% ipython --no-banner

In [1]: import numpy as np

In [2]: np.set_printoptions(precision=1, suppress=True, linewidth=200, legacy="1.25")

In [3]: arr = np.array([[10, 0, 0, 0, 2, 3],
   ...:     [3, 5, 2, 2, 2, 2],
   ...:     [0, 2, -2, 1, 0, 3],
   ...:     [1, 1, 0, 7, 2, 0],
   ...:     [1, 1, 2, 3, -6, 1],
   ...:     [2, 2, 2, 3, 3, 9]])

In [4]: q, evecs = np.linalg.qr(arr[:, :4])[0], np.linalg.qr(arr[:, 4:])[0]

In [5]: sigma = np.linalg.svd(q.T @ evecs, compute_uv=False)

In [6]: print((sigma > 0.9).sum())
0

In [7]: print(round(np.linalg.norm(q @ q.T - evecs @ evecs.T, 2), 1))
1.0

In [8]: Y = np.linalg.inv(arr)

In [9]: print(np.round(np.linalg.det(arr) * Y, 1) + 0)
[[  6786.    786.   -318.    294.   1380.  -2484.]
 [ -2574.  12562.   8030.  -2794.     88.  -4620.]
 [ -2808.   5306. -19346.  -2528.   2930.   5880.]
 [  -468.  -2500.    160.   9112.   2252.    408.]
 [  -468.   2076.  -4416.   2820.  -8616.   2124.]
 [     0.  -4004.   4004.  -2860.   1144.   6864.]]

In [10]: print(np.round(arr @ Y, 1) + 0)
[[1. 0. 0. 0. 0. 0.]
 [0. 1. 0. 0. 0. 0.]
 [0. 0. 1. 0. 0. 0.]
 [0. 0. 0. 1. 0. 0.]
 [0. 0. 0. 0. 1. 0.]
 [0. 0. 0. 0. 0. 1.]]

In [11]: print(np.round(np.linalg.det(arr) * np.linalg.det(Y), 1))
1.0

In [12]: K = np.loadtxt("x.csv", delimiter=",")

In [13]: print(K)
[[  1.1  -0.1   3.    0.9   3.    0. ]
 [ -5.9  -3.  -15.   -6.  -13.8   2.2]
 [ 10.1  15.   15.1  10.   10.1 -10. ]]

In [14]: def softmax(z):
    ...:     e = np.exp(z - z.max(axis=-1, keepdims=True))
    ...:     return e / e.sum(axis=-1, keepdims=True)
    ...: 

In [15]: print(np.round(softmax(K[2] + 2), 1) + 0)
[0.  0.5 0.5 0.  0.  0. ]

In [16]: S = K @ K.T / np.sqrt(6)

In [17]: print(np.round(softmax(S), 1) + 0)
[[0. 0. 1.]
 [0. 1. 0.]
 [0. 0. 1.]]

In [18]: w1 = np.array([[2, -1, 1, 0, 2, 2],
    ...:     [-2, -1, -2, -1, 3, -3],
    ...:     [2, 1, -1, 2, 1, 1],
    ...:     [2, 2, -1, 0, -2, -1],
    ...:     [1, 2, 2, -3, 0, -1],
    ...:     [0, -1, -2, 0, -1, 0]])

In [19]: b = np.array([2, 1, 1, 3, 3, 3])

In [20]: act = np.maximum(K @ w1 + b, 0)

In [21]: print(np.linalg.matrix_rank(act))
3

In [22]: print((act > 0).mean(axis=0))
[0.7 0.7 0.3 0.7 0.7 0.7]

In [23]: print((act > 0).astype(int))
[[1 1 1 1 1 1]
 [0 0 0 1 0 1]
 [1 1 0 0 1 0]]

In [24]: Z = np.array([[3, 1], [-2, -1], [-2, 1], [3, -1], [-2, -3], [-3, 1]])

In [25]: print(act @ Z)
[[ -10.5   -5. ]
 [  37.2  -12.4]
 [ -71.5 -208.6]]

In [26]: print((act @ Z).round(6).argmax(axis=1))
[1 0 0]

In [27]: Y = K / np.linalg.norm(K, axis=1)
---------------------------------------------------------------------------
ValueError                                Traceback (most recent call last)
Cell In[27], line 1
----> 1 Y = K / np.linalg.norm(K, axis=1)

ValueError: operands could not be broadcast together with shapes (3,6) (3,) 

In [28]: Y = K / np.linalg.norm(K, axis=1, keepdims=True)

In [29]: gram = Y @ Y.T

In [30]: print(np.argwhere(np.triu(np.abs(gram) > 0.95, 1)))
[[0 1]]

In [31]: print(gram)
[[ 1.  -1.   0.7]
 [-1.   1.  -0.8]
 [ 0.7 -0.8  1. ]]

In [32]: rng = np.random.default_rng(730)

In [33]: th = np.sort(rng.uniform(-2, 2, 22))

In [34]: data = np.c_[th, th ** 2, th ** 3] @ np.array([[-3, -3, -3, -2, 0, -2], [-2, 3, 2, -3, 1, -1], [0, 0, 0, 3, 2, 0]])

In [35]: print(data.round(1) + 0)
[[ -0.9  14.4  11.3 -21.6  -7.6   0.4]
 [ -0.5  13.3  10.5 -18.7  -6.4   0.6]
 [ -0.1  11.6   9.3 -14.6  -4.8   0.7]
 [  0.3  10.2   8.2 -11.6  -3.6   0.8]
 [  0.3   9.8   7.9 -10.8  -3.3   0.9]
 [  0.9   6.6   5.4  -4.8  -1.3   1. ]
 [  1.1   3.5   3.   -1.   -0.2   0.9]
 [  1.1   2.9   2.5  -0.5  -0.1   0.8]
 [  0.6   1.    0.9   0.3   0.    0.5]
 [  0.5   0.7   0.6   0.3   0.    0.3]
 [  0.1   0.2   0.2   0.1   0.    0.1]
 [ -0.1  -0.1  -0.1   0.    0.    0. ]
 [ -0.4  -0.3  -0.3  -0.3   0.   -0.2]
 [ -0.9  -0.6  -0.6  -0.7   0.1  -0.6]
 [ -3.1  -0.6  -1.1  -1.8   1.2  -1.9]
 [ -3.4  -0.6  -1.1  -1.9   1.4  -2.1]
 [ -5.3   0.1  -1.   -1.9   3.3  -3.2]
 [ -6.6   0.8  -0.7  -1.5   5.1  -3.9]
 [ -7.3   1.2  -0.5  -1.    6.2  -4.3]
 [ -8.5   1.9  -0.2  -0.1   8.1  -5. ]
 [ -9.4   2.5   0.1   0.8   9.7  -5.5]
 [-10.9   3.6   0.7   2.7  12.8  -6.3]]

In [36]: Uu, sigma, vt = np.linalg.svd(data, full_matrices=False)

In [37]: print(np.round(np.abs(vt[0]), 1) + 0)
[0.  0.5 0.4 0.7 0.3 0.1]

In [38]: print(np.round(np.sqrt((sigma ** 2).sum()), 1), round(float(np.linalg.norm(data)), 1))
61.5 61.5

In [39]: print(Uu.shape, sigma.shape, vt.shape)
(22, 6) (6,) (6, 6)

In [40]: W0 = np.array([[1, -3, 9, -27],
    ...:     [1, -2, 4, -8],
    ...:     [1, -1, 1, -1],
    ...:     [1, 0, 0, 0],
    ...:     [1, 1, 1, 1],
    ...:     [1, 2, 4, 8],
    ...:     [1, 3, 9, 27],
    ...:     [1, 4, 16, 64]])

In [41]: # column 3 is much longer than the rest

In [42]: q, r_ = np.linalg.qr(W0)

In [43]: print(r_)
[[ -2.8  -1.4 -15.6 -22.6]
 [  0.    6.5   6.5  64.8]
 [  0.    0.   13.   19.4]
 [  0.    0.    0.  -24.4]]

In [44]: print(np.abs(np.diag(r_)))
[ 2.8  6.5 13.  24.4]

In [45]: print(q.shape, r_.shape)
(8, 4) (4, 4)

In [46]: print(np.allclose(r_.T @ r_, W0.T @ W0))
True

In [47]: print(q)
[[-0.4 -0.5  0.5  0.4]
 [-0.4 -0.4  0.1 -0.3]
 [-0.4 -0.2 -0.2 -0.4]
 [-0.4 -0.1 -0.4 -0.2]
 [-0.4  0.1 -0.4  0.2]
 [-0.4  0.2 -0.2  0.4]
 [-0.4  0.4  0.1  0.3]
 [-0.4  0.5  0.5 -0.4]]
